% ipython --no-banner

In [1]: import numpy as np

In [2]: np.set_printoptions(suppress=True, linewidth=200)

In [3]: M = np.load("out8.npy")

In [4]: M.round(3)
Out[4]: 
array([[  5.627,  -5.245,   2.355, -18.311],
       [  9.857,  -6.969,   1.462, -15.879],
       [ 11.994,  -7.747,   0.901, -13.975],
       [  2.398,  -3.806,   2.889, -19.272],
       [ 17.159,  -9.002,  -1.208,  -4.804],
       [ 17.503,  -7.839,  -2.845,   4.909],
       [  8.988,  -1.998,  -3.894,  17.322],
       [  0.607,   2.386,  -3.288,  19.574],
       [-11.885,   3.702,   3.877, -15.166],
       [-17.772,   8.208,   2.591,  -3.172],
       [-17.495,   7.83 ,   2.851,  -4.95 ],
       [ -0.379,  -2.496,   3.261, -19.57 ],
       [ 13.01 ,  -4.406,  -3.821,  14.026],
       [ 17.866,  -8.404,  -2.421,   2.074],
       [ 15.102,  -5.811,  -3.598,  11.19 ],
       [-17.058,   7.376,   3.09 ,  -6.713],
       [ -2.442,  -1.482,   3.487, -19.485],
       [  8.333,  -1.63 ,  -3.878,  17.688],
       [ -1.003,  -2.193,   3.334, -19.572],
       [  1.688,   1.857,  -3.41 ,  19.547],
       [ 15.474,  -8.776,  -0.3  ,  -9.136],
       [-10.199,   2.695,   3.906, -16.536],
       [ -4.311,   4.67 ,  -2.586,  18.786],
       [-17.597,   8.942,   1.588,   2.804]])

In [5]: # null space of dimension 2

In [6]: rank = np.linalg.matrix_rank(M)

In [7]: rank
Out[7]: np.int64(2)

In [8]: N = np.linalg.svd(M)[2][rank:].T

In [9]: [int(np.linalg.matrix_rank(M[:i])) for i in range(1, len(M) + 1)]
Out[9]: [1, 2, 2, 2, 2, 2, 2, 2, 2, 2, 2, 2, 2, 2, 2, 2, 2, 2, 2, 2, 2, 2, 2, 2]

In [10]: [int(np.linalg.matrix_rank(np.delete(M, i, axis=0))) for i in range(24)]
Out[10]: [2, 2, 2, 2, 2, 2, 2, 2, 2, 2, 2, 2, 2, 2, 2, 2, 2, 2, 2, 2, 2, 2, 2, 2]

In [11]: ang = np.radians(30)

In [12]: r_ = np.eye(4)

In [13]: r_[0, 0] = r_[2, 2] = np.cos(ang)

In [14]: r_[0, 2], r_[2, 0] = -np.sin(ang), np.sin(ang)

In [15]: r_.round(3)
Out[15]: 
array([[ 0.866,  0.   , -0.5  ,  0.   ],
       [ 0.   ,  1.   ,  0.   ,  0.   ],
       [ 0.5  ,  0.   ,  0.866,  0.   ],
       [ 0.   ,  0.   ,  0.   ,  1.   ]])

In [16]: B = M @ r_.T

In [17]: np.round(np.linalg.det(r_), 3), round(np.trace(r_), 3)
Out[17]: (np.float64(1.0), np.float64(3.732))

In [18]: np.round(np.abs(B - M).max(axis=0), 3)
Out[18]: array([2.057, 0.   , 9.258, 0.   ])

In [19]: K = np.loadtxt("sample5.csv", delimiter=",")

In [20]: K
Out[20]: 
array([[ 0.,  0.,  0.,  0.,  0.,  0.,  0.,  0.,  0., -1.,  0.],
       [ 0.,  0.,  0.,  0., -1.,  0.,  0.,  0.,  0.,  0.,  0.],
       [ 0.,  0.,  0.,  0.,  0.,  0.,  0.,  0., -2.,  0.,  0.],
       [ 0.,  0.,  0.,  0.,  0.,  0.,  0., -1.,  0.,  0.,  0.],
       [ 0.,  1.,  0.,  0.,  0.,  0.,  0.,  0.,  0.,  0.,  0.],
       [-1.,  0.,  0.,  0.,  0.,  0.,  0.,  0.,  0.,  0.,  0.],
       [ 0.,  0., -1.,  0.,  0.,  0.,  0.,  0.,  0.,  0.,  0.],
       [ 0.,  0.,  0.,  0.,  0.,  2.,  0.,  0.,  0.,  0.,  0.],
       [ 0.,  0.,  0.,  0.,  0.,  0.,  0.,  0.,  0.,  0.,  2.],
       [ 0.,  0.,  0.,  0.,  0.,  0., -2.,  0.,  0.,  0.,  0.],
       [ 0.,  0.,  0.,  0.,  0.,  0.,  0.,  0.,  0.,  0.,  0.]])

In [21]: K @ K.T
Out[21]: 
array([[1., 0., 0., 0., 0., 0., 0., 0., 0., 0., 0.],
       [0., 1., 0., 0., 0., 0., 0., 0., 0., 0., 0.],
       [0., 0., 4., 0., 0., 0., 0., 0., 0., 0., 0.],
       [0., 0., 0., 1., 0., 0., 0., 0., 0., 0., 0.],
       [0., 0., 0., 0., 1., 0., 0., 0., 0., 0., 0.],
       [0., 0., 0., 0., 0., 1., 0., 0., 0., 0., 0.],
       [0., 0., 0., 0., 0., 0., 1., 0., 0., 0., 0.],
       [0., 0., 0., 0., 0., 0., 0., 4., 0., 0., 0.],
       [0., 0., 0., 0., 0., 0., 0., 0., 4., 0., 0.],
       [0., 0., 0., 0., 0., 0., 0., 0., 0., 4., 0.],
       [0., 0., 0., 0., 0., 0., 0., 0., 0., 0., 0.]])

In [22]: K[:, 3] @ K[:, 10]
Out[22]: np.float64(0.0)

In [23]: K.T @ K
Out[23]: 
array([[1., 0., 0., 0., 0., 0., 0., 0., 0., 0., 0.],
       [0., 1., 0., 0., 0., 0., 0., 0., 0., 0., 0.],
       [0., 0., 1., 0., 0., 0., 0., 0., 0., 0., 0.],
       [0., 0., 0., 0., 0., 0., 0., 0., 0., 0., 0.],
       [0., 0., 0., 0., 1., 0., 0., 0., 0., 0., 0.],
       [0., 0., 0., 0., 0., 4., 0., 0., 0., 0., 0.],
       [0., 0., 0., 0., 0., 0., 4., 0., 0., 0., 0.],
       [0., 0., 0., 0., 0., 0., 0., 1., 0., 0., 0.],
       [0., 0., 0., 0., 0., 0., 0., 0., 4., 0., 0.],
       [0., 0., 0., 0., 0., 0., 0., 0., 0., 1., 0.],
       [0., 0., 0., 0., 0., 0., 0., 0., 0., 0., 4.]])
